$ python3 -q
>>> import numpy as np
>>> import numpy.linalg as la
>>> np.set_printoptions(precision=2, suppress=True, linewidth=200, floatmode="fixed")
>>> def rnd(a):
...     return np.round(a, 2) + 0
... 
>>> arr = np.load("w.npy")
>>> rnd(arr)
array([[ -6.17,  -2.53,   4.70,  -0.35,   7.25, -14.06,  -5.05,  -7.58],
       [ -0.45,   2.21,  -2.65,   1.77,  -2.31,  16.87,   5.70,   7.91],
       [ 11.24,  -0.59,  -2.08,  -3.25,  -7.03, -13.15,  -3.94,  -4.53],
       [-10.73,   0.71,   1.79,   3.21,   6.53,  13.69,   4.15,   4.86],
       [ 13.24,   2.06,  -5.88,  -1.77, -11.54,   5.01,   2.31,   4.36],
       [  9.05,  -1.07,  -0.92,  -3.07,  -4.95, -15.07,  -4.69,  -5.76],
       [-13.67,  -0.20,   3.66,   3.27,   9.63,   9.20,   2.49,   2.29],
       [  3.18,   2.44,  -3.85,   1.04,  -5.09,  15.78,   5.49,   7.94],
       [-10.68,  -2.40,   5.67,   0.87,  10.19,  -9.58,  -3.74,  -6.14],
       [ -5.63,   1.64,  -0.64,   2.64,   1.93,  16.63,   5.38,   7.01],
       [ -5.92,   1.60,  -0.52,   2.68,   2.17,  16.55,   5.34,   6.93],
       [ 14.20,   0.46,  -4.12,  -3.21, -10.30,  -7.67,  -1.95,  -1.49],
       [ 13.79,   1.92,  -5.84,  -2.01, -11.75,   3.53,   1.83,   3.75],
       [ 11.46,  -0.53,  -2.21,  -3.26,  -7.26, -12.90,  -3.84,  -4.37],
       [ -9.01,   1.08,   0.91,   3.06,   4.92,  15.09,   4.70,   5.78],
       [ -9.03,   1.07,   0.92,   3.06,   4.94,  15.08,   4.69,   5.77],
       [ 13.84,   0.28,  -3.81,  -3.25,  -9.84,  -8.75,  -2.33,  -2.05],
       [ 13.12,  -0.02,  -3.25,  -3.30,  -8.99, -10.41,  -2.93,  -2.95],
       [-10.21,  -2.43,   5.59,   0.73,   9.91, -10.19,  -3.92,  -6.36],
       [ -8.08,   1.25,   0.45,   2.96,   4.07,  15.66,   4.93,   6.19],
       [  0.76,   2.30,  -3.07,   1.54,  -3.26,  16.62,   5.67,   7.97],
       [  4.98,   2.51,  -4.38,   0.64,  -6.40,  14.84,   5.26,   7.77],
       [ -2.60,   2.01,  -1.86,   2.16,  -0.59,  17.03,   5.65,   7.66],
       [ -2.07,   2.06,  -2.06,   2.06,  -1.03,  17.02,   5.67,   7.74],
       [ 14.58,   0.73,  -4.55,  -3.10, -10.89,  -5.97,  -1.35,  -0.63]])
>>> U, sigma, Vh = la.svd(arr)
>>> np.argmax(sigma[:-1] / (sigma[1:] + 1e-6)) + 1
np.int64(2)
>>> rnd(sigma)
array([80.55, 59.25,  0.00,  0.00,  0.00,  0.00,  0.00,  0.00])
>>> out = U[:, :2] @ np.diag(sigma[:2]) @ Vh[:2]
>>> la.matrix_rank(arr, rtol=0.05)
np.int64(2)
>>> rnd(la.norm(arr - out) / la.norm(arr))
np.float64(0.0)
>>> cent = arr[[13, 16]].astype(float)
>>> for _ in range(3):
...     labels = la.norm(arr[:, None] - cent, axis=-1).argmin(axis=1)
...     cent = np.array([arr[labels == j].mean(axis=0) for j in range(2)])
... 
>>> labels
array([0, 1, 0, 1, 1, 0, 1, 1, 0, 1, 1, 0, 1, 0, 1, 1, 0, 0, 0, 1, 1, 1, 1, 1, 0])
>>> np.bincount(labels)
array([10, 15])
>>> rng = np.random.default_rng(73428)
>>> mat = np.eye(14, dtype=int)[rng.permutation(14)]
>>> mat
array([[1, 0, 0, 0, 0, 0, 0, 0, 0, 0, 0, 0, 0, 0],
       [0, 0, 0, 0, 0, 0, 0, 0, 0, 0, 0, 0, 0, 1],
       [0, 0, 0, 1, 0, 0, 0, 0, 0, 0, 0, 0, 0, 0],
       [0, 0, 0, 0, 0, 0, 0, 0, 0, 0, 0, 1, 0, 0],
       [0, 0, 0, 0, 0, 0, 0, 0, 1, 0, 0, 0, 0, 0],
       [0, 0, 0, 0, 0, 1, 0, 0, 0, 0, 0, 0, 0, 0],
       [0, 0, 0, 0, 0, 0, 0, 0, 0, 0, 0, 0, 1, 0],
       [0, 0, 0, 0, 0, 0, 1, 0, 0, 0, 0, 0, 0, 0],
       [0, 0, 0, 0, 1, 0, 0, 0, 0, 0, 0, 0, 0, 0],
       [0, 0, 0, 0, 0, 0, 0, 1, 0, 0, 0, 0, 0, 0],
       [0, 1, 0, 0, 0, 0, 0, 0, 0, 0, 0, 0, 0, 0],
       [0, 0, 0, 0, 0, 0, 0, 0, 0, 0, 1, 0, 0, 0],
       [0, 0, 0, 0, 0, 0, 0, 0, 0, 1, 0, 0, 0, 0],
       [0, 0, 1, 0, 0, 0, 0, 0, 0, 0, 0, 0, 0, 0]])
>>> r0, r1 = mat[2], mat[10]
>>> r0 @ r1
np.int64(0)
>>> r0 @ r0
np.int64(1)
>>> pr = (r0 @ r1) / (r0 @ r0) * r0
>>> pr
array([0.00, 0.00, 0.00, 0.00, 0.00, 0.00, 0.00, 0.00, 0.00, 0.00, 0.00, 0.00, 0.00, 0.00])
>>> J = np.loadtxt("dump.csv", delimiter=",")
>>> J
array([[-1.10, -1.20, -1.30,  1.30,  0.50, -0.80,  0.40,  0.10,  1.30,  0.70,  0.60],
       [-0.20, -0.60, -1.10,  0.40, -0.30,  0.00,  0.40,  0.80, -1.20, -1.50,  0.90],
       [-0.10, -0.50,  0.60, -0.10,  0.10, -1.80,  0.40, -0.40,  0.50,  0.00,  1.00],
       [-2.50, -0.10, -1.30, -0.40,  0.90, -1.00,  1.40, -0.80,  0.20, -0.70, -0.90],
       [ 0.00, -1.90, -1.50, -0.80,  0.80, -1.20, -0.40,  0.10,  0.10,  0.30, -0.20],
       [-1.70,  1.90, -1.60,  0.20,  0.30,  0.80,  0.00, -0.20, -0.30, -0.20,  2.00],
       [ 1.80, -0.10,  0.60,  1.10,  0.40,  0.40,  1.50,  0.20, -0.80, -0.60, -1.40],
       [ 1.60, -0.60, -1.20, -0.20, -0.10, -0.30,  1.00, -0.60, -0.70,  0.30, -0.30],
       [ 0.10, -0.90, -0.90,  0.00,  0.00, -0.20, -1.70, -0.80,  0.00, -0.70, -0.10],
       [-1.80, -0.30,  0.70, -0.40, -0.50,  0.30,  1.00, -1.10, -0.70,  1.40,  0.30],
       [ 0.20, -0.10,  1.10,  1.00,  0.90,  0.30,  0.80, -1.60, -0.50, -1.70, -0.40],
       [-1.20, -0.60, -0.70, -0.80, -1.20,  0.50,  0.90, -0.50,  1.30,  1.20,  2.10],
       [-0.20, -1.80,  1.90,  1.50,  1.30, -0.80, -0.60,  2.00,  0.20, -0.50,  1.30]])
>>> out = np.c_[J[:, :5] @ np.array([[0, 0, 1, 0, 2],
...     [1, 1, 2, 0, 0],
...     [1, 0, 0, 0, 1],
...     [1, 2, 0, 1, 1],
...     [1, 0, 1, 1, 1]]), np.array([3, -1, 3, -2, -1, 3, 3, 3, 3, -1, 1, -1, 0])]
>>> rnd(out)
array([[-0.70,  1.40, -3.00,  1.80, -1.70,  3.00],
       [-1.60,  0.20, -1.70,  0.10, -1.40, -1.00],
       [ 0.10, -0.70, -1.00,  0.00,  0.40,  3.00],
       [-0.90, -0.90, -1.80,  0.50, -5.80, -2.00],
       [-3.40, -3.50, -3.00,  0.00, -1.50, -1.00],
       [ 0.80,  2.30,  2.40,  0.50, -4.50,  3.00],
       [ 2.00,  2.10,  2.00,  1.50,  5.70,  3.00],
       [-2.10, -1.00,  0.30, -0.30,  1.70,  3.00],
       [-1.80, -0.90, -1.70,  0.00, -0.70,  3.00],
       [-0.50, -1.10, -2.90, -0.90, -3.80, -1.00],
       [ 2.90,  1.90,  0.90,  1.90,  3.40,  1.00],
       [-3.30, -2.20, -3.60, -2.00, -5.10, -1.00],
       [ 2.90,  1.20, -2.50,  2.80,  4.30,  0.00]])
>>> rnd(la.lstsq(J, out[:, 0])[0])
array([0.00, 1.00, 1.00, 1.00, 1.00, 0.00, 0.00, 0.00, 0.00, 0.00, 0.00])
>>> la.matrix_rank(np.c_[J, out])
np.int64(12)
>>> X = np.array([[5, -4, -5, -1, 3, 4],
...     [-4, -3, -3, 4, 1, 3],
...     [0, 4, 4, -1, -3, -4],
...     [-1, 4, 0, 0, -1, -4],
...     [0, -4, 0, 3, 3, 4],
...     [4, 2, -2, -1, -3, -2],
...     [5, 5, 0, -1, -3, -5],
...     [0, -1, -1, 1, 5, 1]])
>>> # looks like rank 5
>>> P = J @ la.solve(J.T @ J, J.T)
>>> rnd(np.diag(P))
array([0.93, 0.94, 0.93, 0.87, 0.77, 0.95, 0.55, 0.62, 0.72, 0.99, 0.88, 0.96, 0.88])
>>> rnd(la.eigvalsh(P))
array([0.00, 0.00, 1.00, 1.00, 1.00, 1.00, 1.00, 1.00, 1.00, 1.00, 1.00, 1.00, 1.00])
>>> rnd(P @ J[:, 5])
array([-0.80,  0.00, -1.80, -1.00, -1.20,  0.80,  0.40, -0.30, -0.20,  0.30,  0.30,  0.50, -0.80])
>>> rnd(np.trace(P))
np.float64(11.0)
>>> la.matrix_rank(X, rtol=0.1)
np.int64(5)
>>> [round(float(x), 2) for x in la.svd(X, compute_uv=False)[:3]]
[17.1, 10.0, 4.96]
>>> np.argsort(-la.norm(X, axis=0).round(6), kind="stable")[:3]
array([1, 5, 0])
>>> rnd(la.svd(X, compute_uv=False))
array([17.10, 10.00,  4.96,  4.48,  3.01,  0.00])
>>> rnd(la.norm(X))
np.float64(21.12)
>>> np.diff(X, axis=0)
array([[-9,  1,  2,  5, -2, -1],
       [ 4,  7,  7, -5, -4, -7],
       [-1,  0, -4,  1,  2,  0],
       [ 1, -8,  0,  3,  4,  8],
       [ 4,  6, -2, -4, -6, -6],
       [ 1,  3,  2,  0,  0, -3],
       [-5, -6, -1,  2,  8,  6]])
>>> X.sum(axis=1)
array([ 2, -2,  0, -2,  6, -2,  1,  5])
>>> la.matrix_rank(X)
np.int64(5)
>>> X.sum(axis=0)
array([ 9,  3, -7,  4,  2, -3])
>>> rnd(X.mean(axis=0))
array([ 1.12,  0.38, -0.88,  0.50,  0.25, -0.38])
>>> X - X[0]
array([[ 0,  0,  0,  0,  0,  0],
       [-9,  1,  2,  5, -2, -1],
       [-5,  8,  9,  0, -6, -8],
       [-6,  8,  5,  1, -4, -8],
       [-5,  0,  5,  4,  0,  0],
       [-1,  6,  3,  0, -6, -6],
       [ 0,  9,  5,  0, -6, -9],
       [-5,  3,  4,  2,  2, -3]])
>>> X.shape
(8, 6)
